$ python3 -q
>>> import numpy as np
>>> np.set_printoptions(precision=2, suppress=True, linewidth=160)
>>> K = np.load("run2.npy")
>>> K.round(2) + 0
array([[-0.9 , -0.14,  0.09,  0.32,  0.25],
       [ 0.  , -0.92, -0.07, -0.39,  0.02],
       [-0.42,  0.21, -0.01, -0.52, -0.71],
       [-0.12,  0.31, -0.15, -0.67,  0.65],
       [-0.06,  0.  , -0.98,  0.16, -0.07]])
>>> x = np.array([8, 6, -3, 6, -8])
>>> K @ x
array([-8.35, -7.8 ,  0.5 , -7.89,  3.98])
>>> (K * x).sum(axis=1)
array([-8.35, -7.8 ,  0.5 , -7.89,  3.98])
>>> K @ (2 * x)
array([-16.71, -15.6 ,   0.99, -15.79,   7.95])
>>> np.einsum("ij,j->i", K, x)
array([-8.35, -7.8 ,  0.5 , -7.89,  3.98])
>>> K @ np.ones(5)
array([-0.38, -1.36, -1.45,  0.03, -0.95])
>>> T = np.stack([K, -1 * K, K[::-1]])
>>> T.shape
(3, 5, 5)
>>> np.round(T.sum(axis=0), 2) + 0
array([[-0.06,  0.  , -0.98,  0.16, -0.07],
       [-0.12,  0.31, -0.15, -0.67,  0.65],
       [-0.42,  0.21, -0.01, -0.52, -0.71],
       [ 0.  , -0.92, -0.07, -0.39,  0.02],
       [-0.9 , -0.14,  0.09,  0.32,  0.25]])
>>> np.linalg.norm(T, axis=(1, 2))
array([2.24, 2.24, 2.24])
>>> np.linalg.matrix_rank(T)
array([5, 5, 5])
>>> np.linalg.det(T)
array([ 1., -1.,  1.])
>>> (T @ K.T).shape
(3, 5, 5)
>>> np.einsum("bij,cij->bc", T, T)
array([[ 5., -5.,  1.],
       [-5.,  5., -1.],
       [ 1., -1.,  5.]])
>>> rng = np.random.default_rng(20)
>>> lab = rng.permutation(5)
>>> lab
array([0, 1, 4, 3, 2])
>>> M2 = K[lab][:, lab]
>>> round(np.linalg.det(M2), 2), round(float(np.linalg.det(K[lab])), 2)
(np.float64(1.0), -1.0)
>>> round(np.trace(M2), 2)
np.float64(-2.56)
>>> np.allclose(M2, K)
False
>>> np.sort(np.abs(np.linalg.eigvals(M2)))
array([1., 1., 1., 1., 1.])
>>> x = np.array([7, -9, -1, 0, 1])
>>> 5 - np.linalg.matrix_rank(K - np.eye(5), tol=1e-8)
np.int64(1)
>>> np.round(np.linalg.det(K), 2)
np.float64(1.0)
>>> np.allclose(K @ K.T, K.T @ K)
True
>>> np.sort(np.abs(np.linalg.eigvals(K)))
array([1., 1., 1., 1., 1.])
>>> K.inv()
Traceback (most recent call last):
  File "<python-input-31>", line 1, in <module>
    K.inv()
    ^^^^^
AttributeError: 'numpy.ndarray' object has no attribute 'inv'
>>> (K + K.T) / 2
array([[-0.9 , -0.07, -0.16,  0.1 ,  0.09],
       [-0.07, -0.92,  0.07, -0.04,  0.01],
       [-0.16,  0.07, -0.01, -0.33, -0.85],
       [ 0.1 , -0.04, -0.33, -0.67,  0.41],
       [ 0.09,  0.01, -0.85,  0.41, -0.07]])
>>> round(float(np.linalg.det(K)), 2)
1.0
>>> round(np.abs(np.linalg.eigvals(K)).max(), 2)
np.float64(1.0)
>>> round(float(np.trace(K)), 2)
-2.56
>>> feats = np.array([[0, 1, 1, 1], [1, 0, 0, 1], [1, 0, 0, 1], [1, 1, 1, 0]])
>>> x = np.array([1, 2, 0, 0])
>>> h1 = np.maximum(feats @ x, 0)
>>> np.maximum(feats @ (3 * x), 0)
array([6, 3, 3, 9])
>>> feats.T @ h1
array([5, 5, 5, 4])
>>> h1
array([2, 1, 1, 3])
>>> f = np.array([0, 1])
>>> np.correlate(feats[3], feats[2], "full")
array([1, 1, 1, 1, 1, 1, 0])
>>> np.polyval(f, feats[3])
array([1, 1, 1, 1])
>>> M2 = np.array([[-4, -2, -7, -6, 4], [7, 1, 6, -6, 7], [9, 2, 3, -2, 0]])
>>> J = M2.T @ M2
>>> J
array([[146,  33,  97, -36,  33],
       [ 33,   9,  26,   2,  -1],
       [ 97,  26,  94,   0,  14],
       [-36,   2,   0,  76, -66],
       [ 33,  -1,  14, -66,  65]])
>>> # symmetric
>>> vals, evecs = np.linalg.eigh(J)
>>> x = np.array([-4, -4, 4, 6, 8])
>>> x @ J @ x
np.int64(2144)
>>> np.round(evecs * np.abs(vals) @ evecs.T, 2) + 0
array([[146.,  33.,  97., -36.,  33.],
       [ 33.,   9.,  26.,   2.,  -1.],
       [ 97.,  26.,  94.,   0.,  14.],
       [-36.,   2.,   0.,  76., -66.],
       [ 33.,  -1.,  14., -66.,  65.]])
>>> (np.sign(evecs[:, -1].round(6)) == np.sign(evecs[0, -1].round(6))).astype(int)
array([1, 1, 1, 0, 1])
>>> np.abs(J).sum(axis=1).max(), round(np.abs(vals).max(), 2)
(np.int64(345), np.float64(246.17))
>>> np.round(evecs * np.maximum(vals, 0) @ evecs.T, 2) + 0
array([[146.,  33.,  97., -36.,  33.],
       [ 33.,   9.,  26.,   2.,  -1.],
       [ 97.,  26.,  94.,   0.,  14.],
       [-36.,   2.,   0.,  76., -66.],
       [ 33.,  -1.,  14., -66.,  65.]])
>>> M2 = J / np.linalg.norm(J, axis=1, keepdims=True)
>>> C2 = M2 @ M2.T
>>> np.linalg.norm(M2, axis=1)
array([1., 1., 1., 1., 1.])
>>> C2
array([[ 1.  ,  0.95,  0.96, -0.51,  0.58],
       [ 0.95,  1.  ,  0.99, -0.21,  0.29],
       [ 0.96,  0.99,  1.  , -0.3 ,  0.39],
       [-0.51, -0.21, -0.3 ,  1.  , -0.99],
       [ 0.58,  0.29,  0.39, -0.99,  1.  ]])
>>> (np.abs(C2) > 0.9).astype(int)
array([[1, 1, 1, 0, 0],
       [1, 1, 1, 0, 0],
       [1, 1, 1, 0, 0],
       [0, 0, 0, 1, 1],
       [0, 0, 0, 1, 1]])
>>> Uu, s, Vh = np.linalg.svd(J)
>>> s.round(2) + 0
array([246.17, 124.47,  19.36,   0.  ,   0.  ])
>>> M2 = Uu[:, :3] @ np.diag(s[:3]) @ Vh[:3]
>>> np.linalg.matrix_rank(M2)
np.int64(3)
>>> M2.round(2) + 0
array([[146.,  33.,  97., -36.,  33.],
       [ 33.,   9.,  26.,   2.,  -1.],
       [ 97.,  26.,  94.,   0.,  14.],
       [-36.,   2.,   0.,  76., -66.],
       [ 33.,  -1.,  14., -66.,  65.]])
>>> np.allclose(J[:-1].T @ np.linalg.lstsq(J[:-1].T, J[-1])[0], J[-1])
True
>>> round(float(np.trace(np.linalg.pinv(J) @ J)), 2)
3.0
>>> np.unique(J.round(6), axis=0).shape
(5, 5)
>>> vals, evecs = np.linalg.eigh(J)
>>> vals.sum(), np.trace(J)
(np.float64(390.0), np.int64(390))
>>> vals.round(2) + 0
array([  0.  ,   0.  ,  19.36, 124.47, 246.17])
>>> np.unique(vals.round(6) + 0, return_counts=True)[1]
array([2, 1, 1, 1])
>>> arr = np.array([[1, -3, 3, -1], [-1, -1, 2, -1], [0, 3, -2, 3]])
>>> arr[1] = arr[2]
>>> arr
array([[ 1, -3,  3, -1],
       [ 0,  3, -2,  3],
       [ 0,  3, -2,  3]])
>>> # rows and columns are dependent
>>> rank = np.linalg.matrix_rank(arr)
>>> rank
np.int64(2)
>>> N = np.linalg.svd(arr)[2][rank:].T
>>> N.shape
(4, 2)
>>> np.round(np.linalg.norm(arr, 2) / np.linalg.norm(arr), 2)
np.float64(0.97)
>>> np.linalg.matrix_rank(arr, rtol=0.1)
np.int64(2)
>>> Uu, s, Vh = np.linalg.svd(arr)
>>> np.argmax(s[:-1] / (s[1:] + 1e-6)) + 1
np.int64(2)
>>> M2 = Uu[:, :2] @ np.diag(s[:2]) @ Vh[:2]
>>> np.linalg.matrix_rank(arr, rtol=0.05)
np.int64(2)
>>> M2 = arr / np.sqrt((arr ** 2).mean(axis=1, keepdims=True))
>>> np.linalg.matrix_rank(M2) == np.linalg.matrix_rank(arr)
np.True_
>>> M2[2]
array([ 0.  ,  1.28, -0.85,  1.28])
>>> f = np.array([8, 3, 2])
>>> np.correlate(arr[1], arr[0], "full")
array([  0,  -3,  11, -18,  18, -11,   3])
>>> mat = np.load("a.npy")
>>> mat
array([[ 1.23,  2.45, -0.15, -0.66],
       [-0.66, -2.1 ,  0.3 ,  0.72],
       [-0.51, -1.33,  0.15,  0.42],
       [ 1.7 , -1.47,  1.15,  1.35],
       [ 0.22, -0.91,  0.35,  0.51]])
>>> np.round(np.linalg.norm(mat, "nuc"), 2)
np.float64(6.85)
>>> np.linalg.norm(mat, axis=1).argmax()
np.int64(3)
>>> np.round(np.linalg.norm(mat) ** 2 / np.linalg.norm(mat, 2) ** 2, 2)
np.float64(1.34)
>>> round(float(np.linalg.norm(mat[1], 1)), 2), np.round(np.linalg.norm(mat[1], np.inf), 2)
(3.78, np.float64(2.1))
>>> np.linalg.norm(mat, axis=0)
array([2.27, 3.89, 1.26, 1.79])
>>> np.round(mat[1] @ mat[3], 2)
np.float64(3.28)
>>> C2 = mat.T @ mat
>>> np.allclose(C2, C2.T)
True
>>> Uu, s, Vh = np.linalg.svd(mat)
>>> evecs = Vh[:(s > 1e-8).sum()]
>>> x = mat[1] + 3 * mat[3] + rng.integers(2) * np.eye(4)[2]
>>> x
array([ 4.44, -6.51,  4.75,  4.77])
>>> np.linalg.matrix_rank(np.vstack([mat, x]))
np.int64(3)
>>> np.round(np.linalg.norm(x - evecs.T @ evecs @ x), 2)
np.float64(0.91)
>>> np.diag(evecs.T @ evecs)
array([0.79, 0.82, 0.17, 0.23])
>>> Uu, s, Vh = np.linalg.svd(mat)
>>> np.argmax(s[:-1] / (s[1:] + 1e-6)) + 1
np.int64(2)
>>> M2 = Uu[:, :2] @ np.diag(s[:2]) @ Vh[:2]
>>> np.round(np.linalg.norm(mat - M2, 2), 2), round(float(s[2]), 2)
(np.float64(0.0), 0.0)
>>> round(np.abs(mat - M2).max(), 2)
np.float64(0.0)
>>> E = np.loadtxt("block10.csv", delimiter=",")
>>> E
array([[ -4.,  -2.,  -7.,  -9.],
       [ 10.,  13.,   9.,  -8.],
       [  0.,   0.,   0.,   0.],
       [  7.,   4.,  -4.,   7.],
       [  9.,  11.,   5.,   0.],
       [  7.,   4.,  -4.,   7.],
       [  8.,   6.,   0.,  -1.],
       [  0.,   0.,   0.,   0.],
       [ 13.,  15.,  -2., -10.],
       [ 15.,  10.,  -4.,   6.],
       [  2.,   7.,   9.,  -7.],
       [  0.,   0.,   0.,   0.],
       [  6.,  11.,   2., -17.]])
>>> # rows 3 and 5 are equal
>>> vals, evecs = np.linalg.eigh(feats)
>>> x = np.array([2, 1, 0, 2])
>>> np.round(np.linalg.eigvalsh(feats[1:, 1:]), 2) + 0
array([-1.41,  0.  ,  1.41])
>>> np.round(x @ feats @ x / (x @ x), 2), np.round(vals[0], 2), np.round(vals[-1], 2)
(np.float64(1.78), np.float64(-1.56), np.float64(2.56))
>>> C2 = np.cov(E, rowvar=False)
>>> np.argsort(-E.std(axis=0).round(6), kind="stable")
array([3, 0, 1, 2])
>>> np.corrcoef(E.T)
array([[ 1.  ,  0.85,  0.09,  0.14],
       [ 0.85,  1.  ,  0.44, -0.34],
       [ 0.09,  0.44,  1.  , -0.36],
       [ 0.14, -0.34, -0.36,  1.  ]])
>>> round(np.corrcoef(E[:, 1], E[:, 3])[0, 1], 2)
np.float64(-0.34)
>>> C2
array([[ 31.92,  26.87,   2.38,   5.81],
       [ 26.87,  31.41,  12.06, -13.96],
       [  2.38,  12.06,  24.23, -13.01],
       [  5.81, -13.96, -13.01,  53.27]])
>>> np.median(E, axis=0)
array([7., 6., 0., 0.])
>>> E.std(axis=0)
array([5.43, 5.38, 4.73, 7.01])
>>> data = np.load("w.npy")
>>> data
array([[5., 0., 0., 4., 0.],
       [0., 5., 4., 0., 4.],
       [0., 4., 5., 0., 4.],
       [4., 0., 0., 5., 0.],
       [0., 4., 4., 0., 5.]])
>>> T = np.stack([data, -3 * data, data[::-1]])
>>> np.linalg.matrix_rank(T)
array([5, 5, 5])
>>> M2 = data / np.sqrt((data ** 2).mean(axis=1, keepdims=True))
>>> np.linalg.matrix_rank(data - data.mean(axis=1, keepdims=True))
np.int64(4)
>>> np.linalg.matrix_rank(M2) == np.linalg.matrix_rank(data)
np.True_
>>> M2[3]
array([1.4 , 0.  , 0.  , 1.75, 0.  ])
>>> q, R = np.linalg.qr(data)
>>> np.round(q.T @ q, 2) + 0
array([[1., 0., 0., 0., 0.],
       [0., 1., 0., 0., 0.],
       [0., 0., 1., 0., 0.],
       [0., 0., 0., 1., 0.],
       [0., 0., 0., 0., 1.]])
>>> q.shape, R.shape
((5, 5), (5, 5))
>>> R
array([[-6.4 ,  0.  ,  0.  , -6.25,  0.  ],
       [ 0.  , -7.55, -7.42,  0.  , -7.42],
       [ 0.  ,  0.  , -1.41,  0.  , -0.7 ],
       [ 0.  ,  0.  ,  0.  ,  1.41,  0.  ],
       [ 0.  ,  0.  ,  0.  ,  0.  ,  1.22]])
>>> np.allclose(R.T @ R, data.T @ data)
True
>>> np.abs(np.diag(R))
array([6.4 , 7.55, 1.41, 1.41, 1.22])
>>> q @ R
array([[5., 0., 0., 4., 0.],
       [0., 5., 4., 0., 4.],
       [0., 4., 5., 0., 4.],
       [4., 0., 0., 5., 0.],
       [0., 4., 4., 0., 5.]])
>>> np.round(abs(R[0, 0]), 2), round(np.linalg.norm(data[:, 0]), 2)
(np.float64(6.4), np.float64(6.4))
